% python3 -q
>>> import numpy as np
>>> import numpy.linalg as la
>>> np.set_printoptions(suppress=True, linewidth=160)
>>> data = np.load("m.npy")
>>> data
array([[-12. ,   0.2,   0.2,  -0.7,  -1.5],
       [  2. ,   0.3,  -0.6,   1.2,  -0.1],
       [  7. ,   0.5,  -0.5,   0.4,  -0.9],
       [ 14. ,  -2. ,   0.1,   1.2,  -0.3],
       [ -4. ,  -0.5,  -0.8,   0.8,  -0.5]])
>>> r0, g = data[0], data[1]
>>> r0 @ r0
np.float64(146.82)
>>> p = (r0 @ g) / (r0 @ r0) * r0
>>> p.round(2)
array([ 2.02, -0.03, -0.03,  0.12,  0.25])
>>> np.round(la.det(data.T), 2)
np.float64(40.5)
>>> rng = np.random.default_rng(719497)
>>> Y = data + rng.integers(-2, 3, (5, 1)) @ rng.integers(-2, 3, (1, 5))
>>> Y.round(2)
array([[-14. ,  -1.8,   2.2,   0.3,  -0.5],
       [  0. ,  -1.7,   1.4,   2.2,   0.9],
       [  3. ,  -3.5,   3.5,   2.4,   1.1],
       [ 16. ,   0. ,  -1.9,   0.2,  -1.3],
       [ -8. ,  -4.5,   3.2,   2.8,   1.5]])
>>> np.round(la.svd(Y - data, compute_uv=False), 2) + 0
array([12.41,  0.  ,  0.  ,  0.  ,  0.  ])
>>> np.round(Y - data, 2)
array([[-2., -2.,  2.,  1.,  1.],
       [-2., -2.,  2.,  1.,  1.],
       [-4., -4.,  4.,  2.,  2.],
       [ 2.,  2., -2., -1., -1.],
       [-4., -4.,  4.,  2.,  2.]])
>>> np.abs(Y - data).sum(axis=1)
array([ 8.,  8., 16.,  8., 16.])
